% ipython --no-banner

In [1]: import numpy as np

In [2]: from numpy import linalg as LA

In [3]: np.set_printoptions(precision=2, suppress=True, linewidth=100)

In [4]: m1 = np.load("run10.npy")

In [5]: m1
Out[5]: 
array([[1, 0, 1, 0, 1],
       [0, 2, 2, 2, 0],
       [3, 0, 1, 1, 1],
       [2, 1, 1, 1, 1],
       [2, 3, 0, 1, 1]])

In [6]: M2 = m1[0, 0] * m1[1:] - np.outer(m1[1:, 0], m1[0])

In [7]: print(M2)
[[ 0  2  2  2  0]
 [ 0  0 -2  1 -2]
 [ 0  1 -1  1 -1]
 [ 0  3 -2  1 -1]]

In [8]: LA.matrix_rank(M2), LA.matrix_rank(m1)
Out[8]: (np.int64(4), np.int64(5))

In [9]: W0 = np.load("w.npy")

In [10]: W0
Out[10]: 
array([[0, 0, 0, 0, 0],
       [0, 2, 0, 0, 0],
       [0, 0, 3, 0, 0],
       [0, 0, 0, 1, 0],
       [0, 0, 0, 0, 2]])

In [11]: left, sv, VT = LA.svd(W0)

In [12]: np.argmax(sv[:-1] / (sv[1:] + 1e-6)) + 1
Out[12]: np.int64(4)

In [13]: sv
Out[13]: array([3., 2., 2., 1., 0.])

In [14]: M2 = left[:, :4] @ np.diag(sv[:4]) @ VT[:4]

In [15]: print(round(float(LA.norm(W0 - M2, 2)), 2), sv[4])
0.0 0.0

In [16]: round(float(LA.norm(W0 - M2) / LA.norm(W0)), 2)
Out[16]: 0.0

In [17]: W0 @ LA.pinv(W0) @ W0
Out[17]: 
array([[0., 0., 0., 0., 0.],
       [0., 2., 0., 0., 0.],
       [0., 0., 3., 0., 0.],
       [0., 0., 0., 1., 0.],
       [0., 0., 0., 0., 2.]])

In [18]: round(np.trace(LA.pinv(W0) @ W0), 2)
Out[18]: np.float64(4.0)

In [19]: np.allclose(W0[:-1].T @ LA.lstsq(W0[:-1].T, W0[-1])[0], W0[-1])
Out[19]: False

In [20]: LA.lstsq(W0[:-1].T, W0[-1])[2]
Out[20]: np.int32(3)

In [21]: try:
    ...:     LA.inv(W0)
    ...: except LA.LinAlgError as e:
    ...:     print("failed:", e)
    ...: 
failed: Singular matrix

In [22]: np.abs(np.diag(LA.qr(W0)[1])) > 1e-9
Out[22]: array([False,  True,  True,  True,  True])

In [23]: rng = np.random.default_rng(977)

In [24]: idx = rng.permutation(5)

In [25]: idx
Out[25]: array([3, 4, 1, 0, 2])

In [26]: M2 = W0[idx][:, idx]

In [27]: np.round(LA.det(M2), 2), round(LA.det(W0[idx]), 2)
Out[27]: (np.float64(0.0), np.float64(0.0))

In [28]: np.allclose(M2, W0)
Out[28]: False

In [29]: M2
Out[29]: 
array([[1, 0, 0, 0, 0],
       [0, 2, 0, 0, 0],
       [0, 0, 2, 0, 0],
       [0, 0, 0, 0, 0],
       [0, 0, 0, 0, 3]])

In [30]: r = LA.matrix_rank(W0)

In [31]: print(r)
4

In [32]: null = LA.svd(W0)[2][r:].T

In [33]: null[:, 0] / null[np.abs(null[:, 0]).round(6).argmax(), 0]
Out[33]: array([1., 0., 0., 0., 0.])

In [34]: np.allclose(W0 @ null, 0)
Out[34]: True

In [35]: print([int(LA.matrix_rank(W0[:, :j + 1])) for j in range(5)])
[0, 1, 2, 3, 4]

In [36]: LA.matrix_rank(W0.T @ W0), LA.matrix_rank(W0 @ W0.T)
Out[36]: (np.int64(4), np.int64(4))

In [37]: null @ null.T
Out[37]: 
array([[1., 0., 0., 0., 0.],
       [0., 0., 0., 0., 0.],
       [0., 0., 0., 0., 0.],
       [0., 0., 0., 0., 0.],
       [0., 0., 0., 0., 0.]])

In [38]: left, sv, VT = LA.svd(W0)

In [39]: V = VT[:(sv > 1e-8).sum()]

In [40]: x0 = W0[3] + 3 * W0[4] + rng.integers(2) * np.eye(5)[3]

In [41]: x0
Out[41]: array([0., 0., 0., 1., 6.])

In [42]: print(np.diag(V.T @ V))
[0. 1. 1. 1. 1.]

In [43]: print(round(LA.norm(x0 - V.T @ V @ x0), 2))
0.0

In [44]: V.T @ V
Out[44]: 
array([[0., 0., 0., 0., 0.],
       [0., 1., 0., 0., 0.],
       [0., 0., 1., 0., 0.],
       [0., 0., 0., 1., 0.],
       [0., 0., 0., 0., 1.]])

In [45]: X = np.load("layer6.npy")

In [46]: X
Out[46]: 
array([[ 0.42, -1.57, -2.25, -1.7 , -2.76],
       [ 1.01,  0.59, -3.22, -0.17, -2.17],
       [ 1.34,  1.06, -1.26, -0.78, -1.59],
       [ 1.13,  1.02, -4.87, -1.08, -4.67],
       [ 1.95,  2.11, -3.37,  0.3 , -0.08],
       [ 0.73,  0.62, -2.06,  0.64,  0.04],
       [-1.04, -0.78,  3.52, -0.5 ,  1.38],
       [ 0.43,  1.49, -0.42,  1.2 ,  0.48],
       [ 0.11,  1.52, -0.57,  0.99,  0.22],
       [ 0.12,  1.32, -0.77,  1.79,  1.82],
       [ 0.63,  0.45, -1.88, -0.28, -2.21],
       [-0.36, -0.89, -0.56,  0.34, -0.07],
       [-0.86,  0.02,  2.47,  0.98,  2.06],
       [-1.39, -1.62,  1.99,  0.48,  1.63],
       [ 0.82,  1.47, -2.93, -1.15, -2.31],
       [ 0.68,  1.8 , -0.55, -0.11, -0.54],
       [ 1.33,  0.78, -4.73,  0.77, -2.03],
       [-0.32, -0.66, -1.01,  0.41, -0.39],
       [-0.9 , -0.27,  3.61,  0.39,  2.68],
       [ 0.82,  0.26, -2.52, -0.42, -2.04],
       [ 1.37,  1.2 , -3.55, -0.82, -2.62],
       [-0.25, -0.31,  0.45,  0.27,  1.57],
       [ 0.46, -0.05, -0.76, -1.8 , -2.48],
       [-0.75, -0.7 ,  1.77,  0.44,  1.18],
       [-0.1 , -0.24, -0.53, -0.49, -1.95],
       [ 0.43, -0.19, -1.08,  0.08, -0.65],
       [-0.08, -0.72,  0.36, -0.63, -0.5 ],
       [-0.5 , -1.47,  0.83,  0.08,  0.4 ],
       [-0.89, -1.31,  1.36,  0.27,  1.08],
       [ 0.07, -0.48, -0.81, -0.27, -1.22],
       [ 0.46,  0.43, -1.78,  0.66, -1.1 ]])

In [47]: M2 = X / np.sqrt((X ** 2).mean(axis=1, keepdims=True))

In [48]: print(LA.matrix_rank(M2) == LA.matrix_rank(X))
True

In [49]: LA.norm(M2, axis=1)
Out[49]: 
array([2.24, 2.24, 2.24, 2.24, 2.24, 2.24, 2.24, 2.24, 2.24, 2.24, 2.24, 2.24, 2.24, 2.24, 2.24,
       2.24, 2.24, 2.24, 2.24, 2.24, 2.24, 2.24, 2.24, 2.24, 2.24, 2.24, 2.24, 2.24, 2.24, 2.24,
       2.24])

In [50]: LA.matrix_rank(X - X.mean(axis=1, keepdims=True))
Out[50]: np.int64(4)

In [51]: Xc = (X - X.mean(axis=0)) / X.std(axis=0)

In [52]: Xc.std(axis=0)
Out[52]: array([1., 1., 1., 1., 1.])

In [53]: np.argwhere(np.abs(Xc) > 2)
Out[53]: 
array([[ 0,  3],
       [ 3,  4],
       [ 4,  0],
       [ 6,  2],
       [ 9,  3],
       [18,  2],
       [22,  3]])

In [54]: beta = LA.lstsq(np.delete(Xc, 0, axis=1), Xc[:, 0])[0]

In [55]: round(1 - np.var(Xc[:, 0] - np.delete(Xc, 0, axis=1) @ beta), 2)
Out[55]: np.float64(0.92)

In [56]: def softmax(z):
    ...:     e = np.exp(z - z.max(axis=-1, keepdims=True))
    ...:     return e / e.sum(axis=-1, keepdims=True)
    ...: 

In [57]: softmax(X).sum(axis=1)
Out[57]: 
array([1., 1., 1., 1., 1., 1., 1., 1., 1., 1., 1., 1., 1., 1., 1., 1., 1., 1., 1., 1., 1., 1., 1.,
       1., 1., 1., 1., 1., 1., 1., 1.])

In [58]: softmax(X[12] + -1)
Out[58]: array([0.02, 0.04, 0.5 , 0.11, 0.33])

In [59]: softmax(X[12])
Out[59]: array([0.02, 0.04, 0.5 , 0.11, 0.33])

In [60]: np.round(softmax(10 * X[12]), 2) + 0
Out[60]: array([0.  , 0.  , 0.98, 0.  , 0.02])

In [61]: scores = X @ X.T / np.sqrt(5)

In [62]: softmax(scores).round(6).argmax(axis=1)
Out[62]: 
array([ 3,  3,  3,  3,  3, 16, 18,  4,  4,  9,  3,  0, 18, 18,  3,  3,  3,  3, 18,  3,  3, 18,  3,
       18,  3,  3,  0, 13, 18,  3,  3])

In [63]: x0 = np.array([-1, -2, 0, 0, -2])

In [64]: rhs = X @ x0

In [65]: print(np.round(LA.lstsq(X, rhs)[0], 2) + 0)
[-1. -2.  0.  0. -2.]

In [66]: np.round(LA.pinv(X) @ X, 2) + 0
Out[66]: 
array([[1., 0., 0., 0., 0.],
       [0., 1., 0., 0., 0.],
       [0., 0., 1., 0., 0.],
       [0., 0., 0., 1., 0.],
       [0., 0., 0., 0., 1.]])

In [67]: np.round(LA.solve(X.T @ X, X.T @ rhs), 2) + 0
Out[67]: array([-1., -2.,  0.,  0., -2.])

In [68]: rhs = rhs + 0.05 * rng.normal(size=31)

In [69]: rhs
Out[69]: 
array([ 8.33,  2.17, -0.34,  6.28, -5.99, -2.03, -0.13, -4.43, -3.51, -6.47,  2.92,  2.28, -3.26,
        1.4 ,  0.86, -3.25,  1.17,  2.34, -3.87,  2.69,  1.49, -2.24,  4.63, -0.24,  4.46,  1.24,
        2.52,  2.61,  1.38,  3.27,  0.89])

In [70]: beta, *_ = LA.lstsq(X, rhs)

In [71]: print(np.round(X.T @ (rhs - X @ beta), 2) + 0)
[0. 0. 0. 0. 0.]

In [72]: round(float(LA.norm(rhs - X @ beta)), 2)
Out[72]: 0.24

In [73]: print(beta.round())
[-1. -2. -0. -0. -2.]

In [74]: [round(float(LA.norm(LA.solve(X.T @ X + lam * np.eye(5), X.T @ rhs))), 2) for lam in (0, 1, 10, 100)]
Out[74]: [3.0, 2.85, 2.22, 0.87]
